% ipython --no-banner

In [1]: import numpy as np

In [2]: from numpy import linalg as LA

In [3]: np.set_printoptions(suppress=True, linewidth=160)

In [4]: mat = np.array([[-1, 3, -2, -1],
   ...:     [2, 2, 1, 3],
   ...:     [-1, 1, -2, 3],
   ...:     [-3, 1, 0, -2],
   ...:     [-3, 1, 0, -2]])

In [5]: # rows 3 and 4 are equal

In [6]: vec = np.array([4, 4, 4, 3])

In [7]: a = np.maximum(mat @ vec, 0)

In [8]: np.round(np.tanh(mat @ vec), 2)
Out[8]: array([-1.  ,  1.  ,  0.76, -1.  , -1.  ])

In [9]: mat.T @ a
Out[9]: array([57, 59, 27, 90])

In [10]: np.maximum(mat @ vec, 0) - np.maximum(-mat @ vec, 0)
Out[10]: array([ -3,  29,   1, -14, -14])

In [11]: Y = mat[0, 0] * mat[1:] - np.outer(mat[1:, 0], mat[0])

In [12]: Y
Out[12]: 
array([[ 0, -8,  3, -1],
       [ 0,  2,  0, -4],
       [ 0,  8, -6, -1],
       [ 0,  8, -6, -1]])

In [13]: np.flatnonzero(~Y.round(6).any(axis=1))
Out[13]: array([], dtype=int64)

In [14]: LA.matrix_rank(Y), LA.matrix_rank(mat)
Out[14]: (np.int64(3), np.int64(4))

In [15]: vec = np.array([-1, 8, -6, 3])

In [16]: y = mat @ vec

In [17]: np.round(LA.lstsq(mat, y)[0], 2)
Out[17]: array([-1.,  8., -6.,  3.])

In [18]: rng = np.random.default_rng(12)

In [19]: y = y + 0.05 * rng.normal(size=5)

In [20]: y.round(2)
Out[20]: array([34.  , 17.05, 30.04,  5.04,  5.08])

In [21]: c, *_ = LA.lstsq(mat, y)

In [22]: c.round(2)
Out[22]: array([-1.03,  8.01, -5.97,  3.02])

In [23]: np.round(LA.norm(y - mat @ c), 2)
Out[23]: np.float64(0.03)

In [24]: left, sv, VT = LA.svd(mat, full_matrices=False)

In [25]: sv.round(2)
Out[25]: array([6.51, 4.79, 2.61, 1.98])

In [26]: np.round(np.sqrt((sv ** 2).sum()), 2), round(LA.norm(mat), 2)
Out[26]: (np.float64(8.72), np.float64(8.72))

In [27]: np.allclose(left * sv @ VT, mat)
Out[27]: True

In [28]: np.round(VT @ VT.T, 2) + 0
Out[28]: 
array([[1., 0., 0., 0.],
       [0., 1., 0., 0.],
       [0., 0., 1., 0.],
       [0., 0., 0., 1.]])

In [29]: left.shape, sv.shape, VT.shape
Out[29]: ((5, 4), (4,), (4, 4))

In [30]: np.round(np.cumsum(sv ** 2) / np.sum(sv ** 2), 2)
Out[30]: array([0.56, 0.86, 0.95, 1.  ])

In [31]: np.round(sv / sv[0], 2)
Out[31]: array([1.  , 0.74, 0.4 , 0.3 ])

In [32]: W0 = np.array([[38, 2, 25, 19],
    ...:     [2, 21, 17, -3],
    ...:     [25, 17, 55, -13],
    ...:     [19, -3, -13, 35]])

In [33]: lab = rng.permutation(4)

In [34]: Y = W0[:, lab] * rng.choice([-1, 1], 4)

In [35]: Y
Out[35]: 
array([[ 19,   2, -25, -38],
       [ -3,  21, -17,  -2],
       [-13,  17, -55, -25],
       [ 35,  -3,  13, -19]])

In [36]: left, _, VT = LA.svd(W0.T @ Y)

In [37]: lab
Out[37]: array([3, 1, 2, 0])

In [38]: np.round(left @ VT, 2) + 0
Out[38]: 
array([[ 0.,  0.,  0., -1.],
       [ 0.,  1.,  0.,  0.],
       [ 0.,  0., -1.,  0.],
       [ 1.,  0.,  0.,  0.]])

In [39]: q = W0.astype(float).copy()

In [40]: for j in range(4):
    ...:     q[:, j] -= q[:, :j] @ (q[:, :j].T @ q[:, j])
    ...:     q[:, j] /= LA.norm(q[:, j])
    ...: 

In [41]: np.round(q.T @ q, 2) + 0
Out[41]: 
array([[1., 0., 0., 0.],
       [0., 1., 0., 0.],
       [0., 0., 1., 0.],
       [0., 0., 0., 1.]])

In [42]: Y = np.array([[3, -3, 5], [1, -5, 4]])

In [43]: basis = np.kron(Y, W0)

In [44]: np.round(LA.norm(basis, 2), 2), round(float(LA.norm(Y, 2) * LA.norm(W0, 2)), 2)
Out[44]: (np.float64(691.3), 691.3)

In [45]: basis.shape
Out[45]: (8, 12)

In [46]: feats = np.array([[4.0, 3.0, 3.0, 3.0, 3.0, 3.0],
    ...:     [3.0, 4.0, 3.0, 3.0, 3.0, 3.0],
    ...:     [3.0, 3.0, 4.0, 3.0, 3.0, 3.0],
    ...:     [3.0, 3.0, 3.0, 4.0, 3.0, 3.0],
    ...:     [3.0, 3.0, 3.0, 3.0, 4.0, 3.0],
    ...:     [3.0, 3.0, 3.0, 3.0, 3.0, 4.0]])

In [47]: # equal to its transpose

In [48]: vec = np.array([0, 0, 1, 1, 0, 1])

In [49]: y = feats @ vec

In [50]: c, lr = np.zeros(6), 1 / LA.norm(feats, 2) ** 2

In [51]: for i in range(6):
    ...:     c -= lr * feats.T @ (feats @ c - y)
    ...:     if i % 2 == 0: print(i, round(LA.norm(feats @ c - y), 2))
    ...: 
0 1.22
2 1.21
4 1.21

In [52]: c.round(2)
Out[52]: array([0.49, 0.49, 0.51, 0.51, 0.49, 0.51])

In [53]: evals, evecs = LA.eigh(feats)

In [54]: np.round(LA.eigvalsh(feats + 3 * np.eye(6)), 2)
Out[54]: array([ 4.,  4.,  4.,  4.,  4., 22.])

In [55]: np.round(LA.svd(feats, compute_uv=False), 2)
Out[55]: array([19.,  1.,  1.,  1.,  1.,  1.])

In [56]: evals.sum(), np.trace(feats)
Out[56]: (np.float64(24.0), np.float64(24.0))

In [57]: np.round(LA.eigvalsh(feats @ feats), 2)
Out[57]: array([  1.,   1.,   1.,   1.,   1., 361.])

In [58]: np.round(evecs.T @ evecs, 2) + 0
Out[58]: 
array([[1., 0., 0., 0., 0., 0.],
       [0., 1., 0., 0., 0., 0.],
       [0., 0., 1., 0., 0., 0.],
       [0., 0., 0., 1., 0., 0.],
       [0., 0., 0., 0., 1., 0.],
       [0., 0., 0., 0., 0., 1.]])

In [59]: (evals > 1e-8).sum(), (evals < -1e-8).sum()
Out[59]: (np.int64(6), np.int64(0))

In [60]: np.round(np.abs(evecs[:, -1]), 2)
Out[60]: array([0.41, 0.41, 0.41, 0.41, 0.41, 0.41])

In [61]: np.round(evecs @ np.diag(evals) @ evecs.T, 2)
Out[61]: 
array([[4., 3., 3., 3., 3., 3.],
       [3., 4., 3., 3., 3., 3.],
       [3., 3., 4., 3., 3., 3.],
       [3., 3., 3., 4., 3., 3.],
       [3., 3., 3., 3., 4., 3.],
       [3., 3., 3., 3., 3., 4.]])

In [62]: np.argsort(-LA.norm(feats, axis=0).round(6), kind="stable")[:3]
Out[62]: array([0, 1, 2])

In [63]: np.round(np.abs(LA.svd(feats)[2][-1]), 2)
Out[63]: array([0.  , 0.12, 0.78, 0.03, 0.42, 0.45])

In [64]: LA.matrix_rank(feats, rtol=0.1)
Out[64]: np.int64(1)

In [65]: np.round(LA.norm(feats, 2) / LA.norm(feats), 2)
Out[65]: np.float64(0.99)

In [66]: blk = np.stack([feats, 3 * feats, feats[::-1]])

In [67]: blk.shape
Out[67]: (3, 6, 6)

In [68]: (blk @ feats.T).shape
Out[68]: (3, 6, 6)

In [69]: LA.matrix_rank(blk.reshape(3, -1))
Out[69]: np.int64(2)

In [70]: f, r1 = feats[5], feats[2]

In [71]: f @ r1
Out[71]: np.float64(60.0)

In [72]: p = (f @ r1) / (f @ f) * f

In [73]: np.outer(f, r1)
Out[73]: 
array([[ 9.,  9., 12.,  9.,  9.,  9.],
       [ 9.,  9., 12.,  9.,  9.,  9.],
       [ 9.,  9., 12.,  9.,  9.,  9.],
       [ 9.,  9., 12.,  9.,  9.,  9.],
       [ 9.,  9., 12.,  9.,  9.,  9.],
       [12., 12., 16., 12., 12., 12.]])

In [74]: basis = np.sign(np.array([[5, 4, 1, 1], [2, 0, 2, 5], [0, 1, 1, 4], [3, 1, 3, 1]]))

In [75]: Y = (np.tril(basis, -1) + np.eye(4)) @ (np.triu(basis, 1) + np.eye(4))

In [76]: evals = np.array([-3, 1, 2, -3])

In [77]: M = np.rint(Y * evals @ LA.inv(Y)) + 0

In [78]: M
Out[78]: 
array([[ -1.,   3.,   6.,  -5.],
       [  4.,   3.,  12., -10.],
       [ 12.,  -2.,  13., -10.],
       [ 14.,   1.,  22., -18.]])

In [79]: Y = LA.inv(M)

In [80]: Y.round(2)
Out[80]: 
array([[-1.33,  1.83,  0.33, -0.83],
       [-2.  ,  3.33,  0.67, -1.67],
       [ 0.67,  1.  ,  1.67, -1.67],
       [-0.33,  2.83,  2.33, -2.83]])

In [81]: round(float(LA.slogdet(M)[0]), 2)
Out[81]: 1.0

In [82]: np.round(M @ Y, 2) + 0
Out[82]: 
array([[1., 0., 0., 0.],
       [0., 1., 0., 0.],
       [0., 0., 1., 0.],
       [0., 0., 0., 1.]])

In [83]: (np.abs(Y) > 1e-9).astype(int)
Out[83]: 
array([[1, 1, 1, 1],
       [1, 1, 1, 1],
       [1, 1, 1, 1],
       [1, 1, 1, 1]])

In [84]: np.round(LA.inv(Y), 2)
Out[84]: 
array([[ -1.,   3.,   6.,  -5.],
       [  4.,   3.,  12., -10.],
       [ 12.,  -2.,  13., -10.],
       [ 14.,   1.,  22., -18.]])

In [85]: vec = np.array([2, 2, 0, -1])

In [86]: y = M @ vec

In [87]: c, lr = np.zeros(4), 1 / LA.norm(M, 2) ** 2

In [88]: for i in range(60):
    ...:     c -= lr * M.T @ (M @ c - y)
    ...:     if i % 10 == 0: print(i, round(LA.norm(M @ c - y), 2))
    ...: 
0 1.1
10 0.99
20 0.93
30 0.9
40 0.88
50 0.88

In [89]: c.round(2)
Out[89]: array([ 0.72,  0.02,  1.03, -0.84])

In [90]: th = np.radians(72)

In [91]: R = np.eye(4)

In [92]: R[2, 2] = R[1, 1] = np.cos(th)

In [93]: R[2, 1], R[1, 2] = -np.sin(th), np.sin(th)

In [94]: R.round(2)
Out[94]: 
array([[ 1.  ,  0.  ,  0.  ,  0.  ],
       [ 0.  ,  0.31,  0.95,  0.  ],
       [ 0.  , -0.95,  0.31,  0.  ],
       [ 0.  ,  0.  ,  0.  ,  1.  ]])

In [95]: Y = M @ R.T

In [96]: np.round(LA.svd(M, compute_uv=False), 2), np.round(LA.svd(Y, compute_uv=False), 2)
Out[96]: (array([41.21,  7.95,  0.37,  0.15]), array([41.21,  7.95,  0.37,  0.15]))

In [97]: np.allclose(M @ M.T, Y @ Y.T)
Out[97]: True

In [98]: q = M.astype(float).copy()

In [99]: for j in range(4):
    ...:     q[:, j] -= q[:, :j] @ (q[:, :j].T @ q[:, j])
    ...:     q[:, j] /= LA.norm(q[:, j])
    ...: 

In [100]: np.round(q.T @ q, 2) + 0
Out[100]: 
array([[1., 0., 0., 0.],
       [0., 1., 0., 0.],
       [0., 0., 1., 0.],
       [0., 0., 0., 1.]])

In [101]: E = np.array([[0, -11], [11, 0]])

In [102]: # skew-symmetric

In [103]: W1 = np.array([[2, 1, 2, 1], [-2, 0, 2, 0]])

In [104]: c = np.array([2, 2, 3, 0])

In [105]: act = np.maximum(E @ W1 + c, 0)

In [106]: act
Out[106]: 
array([[24,  2,  0,  0],
       [24, 13, 25, 11]])

In [107]: basis = np.array([[2, -2], [4, -2], [-5, -1], [5, 3]])

In [108]: (act @ basis).round(6).argmax(axis=1)
Out[108]: array([0, 0])

In [109]: f = np.array([-1, -5])

In [110]: Y = E + np.outer(f, np.eye(2)[0])

In [111]: round(float(LA.det(Y) / LA.det(E)), 2), round(1 + LA.solve(E, f)[0], 2)
Out[111]: (0.55, np.float64(0.55))

In [112]: LA.matrix_rank(Y - E)
Out[112]: np.int64(1)

In [113]: np.round(LA.norm(E, axis=0), 2)
Out[113]: array([11., 11.])

In [114]: E.T @ E
Out[114]: 
array([[121,   0],
       [  0, 121]])

In [115]: np.round(LA.pinv(E), 2)
Out[115]: 
array([[ 0.  ,  0.09],
       [-0.09,  0.  ]])

In [116]: f = np.array([3, 4, 3, 9])

In [117]: data = f[np.abs(np.subtract.outer(np.arange(4), np.arange(4)))]

In [118]: data
Out[118]: 
array([[3, 4, 3, 9],
       [4, 3, 4, 3],
       [3, 4, 3, 4],
       [9, 3, 4, 3]])

In [119]: # symmetric, so the eigenvalues are real

In [120]: [round(float(LA.det(data[:i, :i])), 2) + 0 for i in range(1, 5)]
Out[120]: [3.0, -7.0, 0.0, 175.0]

In [121]: np.all(LA.eigvalsh(data) > 0)
Out[121]: np.False_

In [122]: try:
     ...:     LA.cholesky(data)
     ...: except LA.LinAlgError as e:
     ...:     print(e)
     ...: 
Matrix is not positive definite

In [123]: Y = data / LA.norm(data, axis=1, keepdims=True)

In [124]: C2 = Y @ Y.T

In [125]: np.round(LA.norm(Y, axis=1), 2)
Out[125]: array([1., 1., 1., 1.])

In [126]: (np.abs(C2) > 0.9).astype(int)
Out[126]: 
array([[1, 0, 1, 0],
       [0, 1, 1, 1],
       [1, 1, 1, 0],
       [0, 1, 0, 1]])

In [127]: C2.round(2)
Out[127]: 
array([[1.  , 0.83, 0.92, 0.68],
       [0.83, 1.  , 0.96, 0.92],
       [0.92, 0.96, 1.  , 0.83],
       [0.68, 0.92, 0.83, 1.  ]])

In [128]: (C2 - 2 * np.eye(4)).round(6).argmax(axis=1)
Out[128]: array([2, 2, 1, 1])

In [129]: np.argwhere(np.triu(np.abs(C2) > 0.95, 1))
Out[129]: array([[1, 2]])

In [130]: np.round(np.degrees(np.arccos(np.clip(C2[3, 2], -1, 1))), 2)
Out[130]: np.float64(33.82)

In [131]: round(float(LA.det(2 * data)), 2), round(float(LA.det(data)), 2)
Out[131]: (2800.0, 175.0)

In [132]: np.round(np.poly(data), 2)
Out[132]: array([  1., -12., -93., 150., 175.])

In [133]: round(LA.det(data[::-1]), 2)
Out[133]: np.float64(175.0)

In [134]: round(LA.det(data.T), 2)
Out[134]: np.float64(175.0)

In [135]: round(float(LA.eigvals(data).sum().real), 2)
Out[135]: 12.0

In [136]: np.einsum("ii->", data)
Out[136]: np.int64(12)

In [137]: np.round(LA.eigvals(data), 2)
Out[137]: array([16.93, -6.19,  2.07, -0.81])

In [138]: round(float(LA.norm(data, 2)), 2)
Out[138]: 16.93

In [139]: np.round(LA.norm(data, axis=1), 2)
Out[139]: array([10.72,  7.07,  7.07, 10.72])

In [140]: np.round(LA.norm(data) ** 2 / LA.norm(data, 2) ** 2, 2)
Out[140]: np.float64(1.15)

In [141]: LA.norm(data, axis=1).argmax()
Out[141]: np.int64(0)

In [142]: np.round(LA.norm(data, axis=0), 2)
Out[142]: array([10.72,  7.07,  7.07, 10.72])

In [143]: data[3] @ data[1]
Out[143]: np.int64(70)

In [144]: basis = 20 * np.array([[0.1, -2.6, 0.2], [0.4, -0.9, 0.4], [-0.2, -0.2, 0.4]])

In [145]: lab = rng.integers(0, 3, 22)

In [146]: X = basis[lab] + rng.normal(size=(22, 3))

In [147]: X.round(2)
Out[147]: 
array([[ -3.34,  -4.34,   7.5 ],
       [  1.89, -52.61,   3.41],
       [ -4.28,  -4.73,   8.77],
       [ -5.6 ,  -3.18,   7.37],
       [  1.45, -53.35,   3.86],
       [  7.75, -17.81,   7.47],
       [  8.09, -16.18,   8.41],
       [  7.43, -17.05,   7.87],
       [  2.59, -51.39,   3.61],
       [ -5.93,  -4.35,   8.55],
       [  1.62, -51.56,   4.98],
       [  7.46, -16.77,   9.62],
       [  9.08, -16.83,   9.1 ],
       [  4.25, -51.81,   4.  ],
       [  8.6 , -18.91,   6.45],
       [ -4.88,  -3.63,   8.47],
       [  6.46, -19.88,   7.68],
       [ -4.19,  -4.05,   8.67],
       [ -2.77,  -3.77,   8.61],
       [  0.9 , -53.18,   4.24],
       [  2.66, -51.27,   4.59],
       [  8.78, -17.19,   6.25]])

In [148]: # column 1 dominates

In [149]: th = np.radians(60)

In [150]: R = np.eye(3)

In [151]: R[0, 0] = R[1, 1] = np.cos(th)

In [152]: R[0, 1], R[1, 0] = -np.sin(th), np.sin(th)

In [153]: R.round(2)
Out[153]: 
array([[ 0.5 , -0.87,  0.  ],
       [ 0.87,  0.5 ,  0.  ],
       [ 0.  ,  0.  ,  1.  ]])

In [154]: Y = X @ R.T

In [155]: np.allclose(X @ X.T, Y @ Y.T)
Out[155]: True

In [156]: np.round(LA.svd(X, compute_uv=False), 2), np.round(LA.svd(Y, compute_uv=False), 2)
Out[156]: (array([148.95,  27.24,  22.91]), array([148.95,  27.24,  22.91]))

In [157]: m1 = np.array([[-2.0, -3.0, 0.0, 0.0],
     ...:     [-3.0, -2.0, 0.0, 0.0],
     ...:     [0.0, 0.0, -2.0, -3.0],
     ...:     [0.0, 0.0, -3.0, -2.0]])

In [158]: Y = np.array([[-2, 2], [1, 2], [1, -2], [-2, 2]])

In [159]: np.einsum("ik,kj->ij", m1, Y)
Out[159]: 
array([[  1., -10.],
       [  4., -10.],
       [  4.,  -2.],
       [  1.,   2.]])

In [160]: np.einsum("ik,kj->ji", m1, Y)
Out[160]: 
array([[  1.,   4.,   4.,   1.],
       [-10., -10.,  -2.,   2.]])

In [161]: LA.matrix_rank(np.vstack([m1, Y.T]))
Out[161]: np.int64(4)

In [162]: np.vstack([m1, Y.T]).shape
Out[162]: (6, 4)

In [163]: np.einsum("ii->", m1)
Out[163]: np.float64(-8.0)

In [164]: np.round(LA.det(m1.T), 2)
Out[164]: np.float64(25.0)

In [165]: np.einsum("ij,ji->", m1, m1)
Out[165]: np.float64(52.0)

In [166]: np.round(LA.eigvals(m1), 2)
Out[166]: array([ 1., -5.,  1., -5.])

In [167]: round(LA.det(2 * m1), 2), np.round(LA.det(m1), 2)
Out[167]: (np.float64(400.0), np.float64(25.0))

In [168]: np.round(np.poly(m1), 2)
Out[168]: array([  1.,   8.,   6., -40.,  25.])
